$ ipython --no-banner

In [1]: import numpy as np

In [2]: from numpy import linalg as LA

In [3]: np.set_printoptions(precision=2, suppress=True, linewidth=120, legacy="1.25")

In [4]: def rd(a):
   ...:     return np.round(a, 2) + 0
   ...: 

In [5]: r0 = np.array([2, 1, -4]) + 0.5

In [6]: feats = np.outer(r0, r0) / (r0 @ r0)

In [7]: rd(feats)
Out[7]: 
array([[ 0.3 ,  0.18, -0.42],
       [ 0.18,  0.11, -0.25],
       [-0.42, -0.25,  0.59]])

In [8]: # null space of dimension 2

In [9]: U, sig, VT = LA.svd(feats)

In [10]: np.argmax(sig[:-1] / (sig[1:] + 1e-6)) + 1
Out[10]: 1

In [11]: other = U[:, :1] @ np.diag(sig[:1]) @ VT[:1]

In [12]: rd(LA.norm(feats - other, 2)), rd(sig[1])
Out[12]: (0.0, 0.0)

In [13]: rd(other)
Out[13]: 
array([[ 0.3 ,  0.18, -0.42],
       [ 0.18,  0.11, -0.25],
       [-0.42, -0.25,  0.59]])

In [14]: LA.matrix_rank(other)
Out[14]: 1

In [15]: rd(LA.norm(feats - other) / LA.norm(feats))
Out[15]: 0.0

In [16]: M = np.load("layer6.npy")

In [17]: M
Out[17]: 
array([[ 0,  0,  0,  0],
       [ 0,  0,  0,  0],
       [-5,  0,  8,  0],
       [ 0, -1,  0,  0],
       [ 0,  0,  0,  5],
       [ 0,  0,  0,  0],
       [ 0,  0,  7,  0]])

In [18]: t = np.radians(36)

In [19]: r_ = np.eye(4)

In [20]: r_[3, 3] = r_[1, 1] = np.cos(t)

In [21]: r_[3, 1], r_[1, 3] = -np.sin(t), np.sin(t)

In [22]: rd(r_)
Out[22]: 
array([[ 1.  ,  0.  ,  0.  ,  0.  ],
       [ 0.  ,  0.81,  0.  ,  0.59],
       [ 0.  ,  0.  ,  1.  ,  0.  ],
       [ 0.  , -0.59,  0.  ,  0.81]])

In [23]: other = M @ r_.T

In [24]: np.allclose(LA.norm(M, axis=1), LA.norm(other, axis=1))
Out[24]: True

In [25]: rd(LA.det(r_)), rd(np.trace(r_))
Out[25]: (1.0, 3.62)

In [26]: rd(np.abs(other - M).max(axis=0))
Out[26]: array([0.  , 2.94, 0.  , 0.95])

In [27]: rd((r_ + r_.T) / 2)
Out[27]: 
array([[1.  , 0.  , 0.  , 0.  ],
       [0.  , 0.81, 0.  , 0.  ],
       [0.  , 0.  , 1.  , 0.  ],
       [0.  , 0.  , 0.  , 0.81]])

In [28]: rd(np.abs(LA.eigvals(r_)).max())
Out[28]: 1.0

In [29]: rd(np.trace(r_))
Out[29]: 3.62

In [30]: rd(r_ @ r_)
Out[30]: 
array([[ 1.  ,  0.  ,  0.  ,  0.  ],
       [ 0.  ,  0.31,  0.  ,  0.95],
       [ 0.  ,  0.  ,  1.  ,  0.  ],
       [ 0.  , -0.95,  0.  ,  0.31]])

In [31]: x = np.array([5, 1, 2, -3])

In [32]: target = M @ x

In [33]: target
Out[33]: array([  0,   0,  -9,  -1, -15,   0,  14])

In [34]: LA.solve(M, target)
LinAlgError: Last 2 dimensions of the array must be square


In [35]: rd(LA.lstsq(M, target)[0])
Out[35]: array([ 5.,  1.,  2., -3.])

In [36]: rng = np.random.default_rng(79)

In [37]: target = target + 0.02 * rng.normal(size=7)

In [38]: rd(target)
Out[38]: array([  0.01,  -0.01,  -8.99,  -1.01, -14.97,   0.  ,  13.96])

In [39]: b, *_ = LA.lstsq(M, target)

In [40]: [round(float(LA.norm(LA.solve(M.T @ M + lam * np.eye(4), M.T @ target))), 2) for lam in (0, 1, 10, 100)]
Out[40]: [6.23, 5.68, 3.39, 0.76]

In [41]: rd(M.T @ (target - M @ b))
Out[41]: array([0., 0., 0., 0.])

In [42]: F = np.load("m.npy")

In [43]: F
Out[43]: 
array([[-1.,  1.,  1.,  1.,  1.,  1.],
       [ 1., -1.,  1.,  1.,  1.,  1.],
       [ 1.,  1., -1.,  1.,  1.,  1.],
       [ 1.,  1.,  1., -1.,  1.,  1.],
       [ 1.,  1.,  1.,  1., -1.,  1.],
       [ 1.,  1.,  1.,  1.,  1., -1.]])

In [44]: other = LA.inv(F)

In [45]: rd(LA.slogdet(F)[0])
Out[45]: -1.0

In [46]: rd(LA.det(F) * other)
Out[46]: 
array([[ 48., -16., -16., -16., -16., -16.],
       [-16.,  48., -16., -16., -16., -16.],
       [-16., -16.,  48., -16., -16., -16.],
       [-16., -16., -16.,  48., -16., -16.],
       [-16., -16., -16., -16.,  48., -16.],
       [-16., -16., -16., -16., -16.,  48.]])

In [47]: rd(LA.inv(other))
Out[47]: 
array([[-1.,  1.,  1.,  1.,  1.,  1.],
       [ 1., -1.,  1.,  1.,  1.,  1.],
       [ 1.,  1., -1.,  1.,  1.,  1.],
       [ 1.,  1.,  1., -1.,  1.,  1.],
       [ 1.,  1.,  1.,  1., -1.,  1.],
       [ 1.,  1.,  1.,  1.,  1., -1.]])

In [48]: rd(LA.cond(F))
Out[48]: 2.0

In [49]: rd(LA.det(F) * LA.det(other))
Out[49]: 1.0

In [50]: vals, vecs = LA.eigh(F)

In [51]: x = np.array([0, 0, 0, 1, 1, 0])

In [52]: x @ F @ x / (x @ x), rd(vals[0]), rd(vals[-1])
Out[52]: (0.0, -2.0, 4.0)

In [53]: rd(vecs * np.abs(vals) @ vecs.T)
Out[53]: 
array([[2.33, 0.33, 0.33, 0.33, 0.33, 0.33],
       [0.33, 2.33, 0.33, 0.33, 0.33, 0.33],
       [0.33, 0.33, 2.33, 0.33, 0.33, 0.33],
       [0.33, 0.33, 0.33, 2.33, 0.33, 0.33],
       [0.33, 0.33, 0.33, 0.33, 2.33, 0.33],
       [0.33, 0.33, 0.33, 0.33, 0.33, 2.33]])

In [54]: (np.sign(vecs[:, -1].round(6)) == np.sign(vecs[0, -1].round(6))).astype(int)
Out[54]: array([1, 1, 1, 1, 1, 1])

In [55]: np.abs(F).sum(axis=1).max(), rd(np.abs(vals).max())
Out[55]: (6.0, 4.0)

In [56]: rd(vecs * np.maximum(vals, 0) @ vecs.T)
Out[56]: 
array([[0.67, 0.67, 0.67, 0.67, 0.67, 0.67],
       [0.67, 0.67, 0.67, 0.67, 0.67, 0.67],
       [0.67, 0.67, 0.67, 0.67, 0.67, 0.67],
       [0.67, 0.67, 0.67, 0.67, 0.67, 0.67],
       [0.67, 0.67, 0.67, 0.67, 0.67, 0.67],
       [0.67, 0.67, 0.67, 0.67, 0.67, 0.67]])

In [57]: rd(LA.eigvalsh(F[1:, 1:]))
Out[57]: array([-2., -2., -2., -2.,  3.])

In [58]: vals, vecs = LA.eigh(F)

In [59]: rd(LA.eigvalsh(F + -2 * np.eye(6)))
Out[59]: array([-4., -4., -4., -4., -4.,  2.])

In [60]: rd(vecs @ np.diag(vals) @ vecs.T)
Out[60]: 
array([[-1.,  1.,  1.,  1.,  1.,  1.],
       [ 1., -1.,  1.,  1.,  1.,  1.],
       [ 1.,  1., -1.,  1.,  1.,  1.],
       [ 1.,  1.,  1., -1.,  1.,  1.],
       [ 1.,  1.,  1.,  1., -1.,  1.],
       [ 1.,  1.,  1.,  1.,  1., -1.]])

In [61]: rd(vals)
Out[61]: array([-2., -2., -2., -2., -2.,  4.])

In [62]: (vals > 1e-8).sum(), (vals < -1e-8).sum()
Out[62]: (1, 5)

In [63]: np.abs(vecs[:, -1]).round(6).argmax()
Out[63]: 0

In [64]: rd(LA.svd(F, compute_uv=False))
Out[64]: array([4., 2., 2., 2., 2., 2.])

In [65]: rd(vecs.T @ F @ vecs)
Out[65]: 
array([[-2.,  0.,  0.,  0.,  0.,  0.],
       [ 0., -2.,  0.,  0.,  0.,  0.],
       [ 0.,  0., -2.,  0.,  0.,  0.],
       [ 0.,  0.,  0., -2.,  0.,  0.],
       [ 0.,  0.,  0.,  0., -2.,  0.],
       [ 0.,  0.,  0.,  0.,  0.,  4.]])

In [66]: rd(np.abs(vecs[:, -1]))
Out[66]: array([0.41, 0.41, 0.41, 0.41, 0.41, 0.41])

In [67]: mat = np.array([[5, -5, 0, -7],
    ...:     [8, 7, -2, 9],
    ...:     [-6, -5, 8, 1],
    ...:     [-6, -7, -8, 4],
    ...:     [-7, -4, 1, -7],
    ...:     [-8, -9, 6, 6]]) * (rng.random((6, 4)) < 0.3)

In [68]: mat
Out[68]: 
array([[ 0, -5,  0,  0],
       [ 0,  7, -2,  0],
       [-6,  0,  0,  1],
       [ 0,  0, -8,  0],
       [ 0, -4,  0,  0],
       [ 0, -9,  0,  0]])

In [69]: # rows and columns are dependent

In [70]: x = np.array([-1, -2, 1, -3])

In [71]: np.einsum("ij,j->i", mat, x)
Out[71]: array([ 10, -16,   3,  -8,   8,  18])

In [72]: (mat @ x).argmax()
Out[72]: 5

In [73]: mat @ (2 * x)
Out[73]: array([ 20, -32,   6, -16,  16,  36])

In [74]: U, sig, VT = LA.svd(mat)

In [75]: rd(sig)
Out[75]: array([13.15,  8.13,  6.08,  0.  ])

In [76]: np.argmax(sig[:-1] / (sig[1:] + 1e-6)) + 1
Out[76]: 3

In [77]: other = U[:, :3] @ np.diag(sig[:3]) @ VT[:3]

In [78]: rd(LA.norm(mat - other, 2)), sig[3]
Out[78]: (0.0, -0.0)

In [79]: LA.matrix_rank(mat, rtol=0.05)
Out[79]: 3

In [80]: rd(other)
Out[80]: 
array([[ 0., -5.,  0.,  0.],
       [ 0.,  7., -2.,  0.],
       [-6.,  0.,  0.,  1.],
       [ 0.,  0., -8.,  0.],
       [ 0., -4.,  0.,  0.],
       [ 0., -9.,  0.,  0.]])

In [81]: data = np.load("w.npy")

In [82]: data
Out[82]: 
array([[-1, -1,  0,  0],
       [ 0, -2,  0,  0],
       [ 0,  0, -1, -1],
       [ 0,  0,  0, -2]])

In [83]: # 2 groups of indices that never mix

In [84]: other = np.array([[-1, -3], [-2, 1], [-1, -1], [0, -2]])

In [85]: LA.matrix_rank(np.vstack([data, other.T]))
Out[85]: 4

In [86]: data @ other
Out[86]: 
array([[ 3,  2],
       [ 4, -2],
       [ 1,  3],
       [ 0,  4]])

In [87]: np.einsum("ik,kj->ji", data, other)
Out[87]: 
array([[ 3,  4,  1,  0],
       [ 2, -2,  3,  4]])

In [88]: np.vstack([data, other.T]).shape
Out[88]: (6, 4)

In [89]: other @ data
ValueError: matmul: Input operand 1 has a mismatch in its core dimension 0, with gufunc signature (n?,k),(k,m?)->(n?,m?) (size 4 is different from 2)


In [90]: np.einsum("ik,kj->ij", data, other)
Out[90]: 
array([[ 3,  2],
       [ 4, -2],
       [ 1,  3],
       [ 0,  4]])

In [91]: arr = 0.2 ** np.abs(np.subtract.outer(np.arange(6), np.arange(6)))

In [92]: rd(arr)
Out[92]: 
array([[1.  , 0.2 , 0.04, 0.01, 0.  , 0.  ],
       [0.2 , 1.  , 0.2 , 0.04, 0.01, 0.  ],
       [0.04, 0.2 , 1.  , 0.2 , 0.04, 0.01],
       [0.01, 0.04, 0.2 , 1.  , 0.2 , 0.04],
       [0.  , 0.01, 0.04, 0.2 , 1.  , 0.2 ],
       [0.  , 0.  , 0.01, 0.04, 0.2 , 1.  ]])

In [93]: # equal to its transpose

In [94]: other = np.array([[0, 1], [0, 2], [0, 2], [1, 0], [2, 1], [0, 1]])

In [95]: np.vstack([arr, other.T]).shape
Out[95]: (8, 6)

In [96]: rd(np.einsum("ik,kj->ij", arr, other))
Out[96]: 
array([[0.01, 1.48],
       [0.06, 2.61],
       [0.28, 2.49],
       [1.4 , 0.73],
       [2.2 , 1.3 ],
       [0.44, 1.22]])

In [97]: np.einsum("ij,ij->", arr, other)
ValueError: operands could not be broadcast together with remapped shapes [original->remapped]: (6,6)->(6,6) (6,2)->(6,2) 


In [98]: rd(other.T @ arr.T)
Out[98]: 
array([[0.01, 0.06, 0.28, 1.4 , 2.2 , 0.44],
       [1.48, 2.61, 2.49, 0.73, 1.3 , 1.22]])

In [99]: rd(arr @ other)
Out[99]: 
array([[0.01, 1.48],
       [0.06, 2.61],
       [0.28, 2.49],
       [1.4 , 0.73],
       [2.2 , 1.3 ],
       [0.44, 1.22]])

In [100]: vals, vecs = LA.eigvalsh(arr)
ValueError: too many values to unpack (expected 2)


In [101]: vals, vecs = LA.eigh(arr)

In [102]: np.unique(vals.round(6) + 0, return_counts=True)[1]
Out[102]: array([1, 1, 1, 1, 1, 1])

In [103]: (vals > 1e-8).sum(), (vals < -1e-8).sum()
Out[103]: (6, 0)

In [104]: rd(np.abs(vecs[:, -1]))
Out[104]: array([0.26, 0.42, 0.51, 0.51, 0.42, 0.26])

In [105]: np.abs(vecs[:, -1]).round(6).argmax()
Out[105]: 2

In [106]: W = np.array([[1, 0], [2, 1], [0, 0], [2, 0], [2, 0], [2, 2]])

In [107]: b = np.array([5, -1])

In [108]: hid = np.maximum(arr @ W + b, 0)

In [109]: rd((hid > 0).mean(axis=0))
Out[109]: array([1.  , 0.33])

In [110]: LA.matrix_rank(hid)
Out[110]: 2

In [111]: basis = np.array([[0, 0, 2], [2, 1, 0]])

In [112]: rd(hid @ basis)
Out[112]: 
array([[ 0.  ,  0.  , 12.84],
       [ 0.01,  0.  , 14.6 ],
       [ 0.  ,  0.  , 11.87],
       [ 0.  ,  0.  , 15.14],
       [ 0.  ,  0.  , 15.64],
       [ 2.  ,  1.  , 14.97]])

In [113]: LA.norm(feats, axis=1).argmax()
Out[113]: 2

In [114]: rd(feats[1] @ feats[2])
Out[114]: -0.25

In [115]: rd(LA.norm(feats, "nuc"))
Out[115]: 1.0

In [116]: rd(LA.norm(feats, 2))
Out[116]: 1.0

In [117]: LA.norm(feats, axis=2)
AxisError: axis 2 is out of bounds for array of dimension 2


In [118]: rd(LA.norm(feats[1], 1)), rd(LA.norm(feats[1], np.inf))
Out[118]: (0.54, 0.25)

In [119]: t = np.radians(90)

In [120]: r_ = np.eye(6)

In [121]: r_[2, 2] = r_[3, 3] = np.cos(t)

In [122]: r_[2, 3], r_[3, 2] = -np.sin(t), np.sin(t)

In [123]: rd(r_)
Out[123]: 
array([[ 1.,  0.,  0.,  0.,  0.,  0.],
       [ 0.,  1.,  0.,  0.,  0.,  0.],
       [ 0.,  0.,  0., -1.,  0.,  0.],
       [ 0.,  0.,  1.,  0.,  0.,  0.],
       [ 0.,  0.,  0.,  0.,  1.,  0.],
       [ 0.,  0.,  0.,  0.,  0.,  1.]])

In [124]: other = arr @ r_.T

In [125]: np.abs(other - arr).max(axis=0)
Out[125]: array([0. , 0. , 1.2, 0.8, 0. , 0. ])

In [126]: np.allclose(arr @ arr.T, other @ other.T)
Out[126]: True

In [127]: rd(other)
Out[127]: 
array([[ 1.  ,  0.2 , -0.01,  0.04,  0.  ,  0.  ],
       [ 0.2 ,  1.  , -0.04,  0.2 ,  0.01,  0.  ],
       [ 0.04,  0.2 , -0.2 ,  1.  ,  0.04,  0.01],
       [ 0.01,  0.04, -1.  ,  0.2 ,  0.2 ,  0.04],
       [ 0.  ,  0.01, -0.2 ,  0.04,  1.  ,  0.2 ],
       [ 0.  ,  0.  , -0.04,  0.01,  0.2 ,  1.  ]])
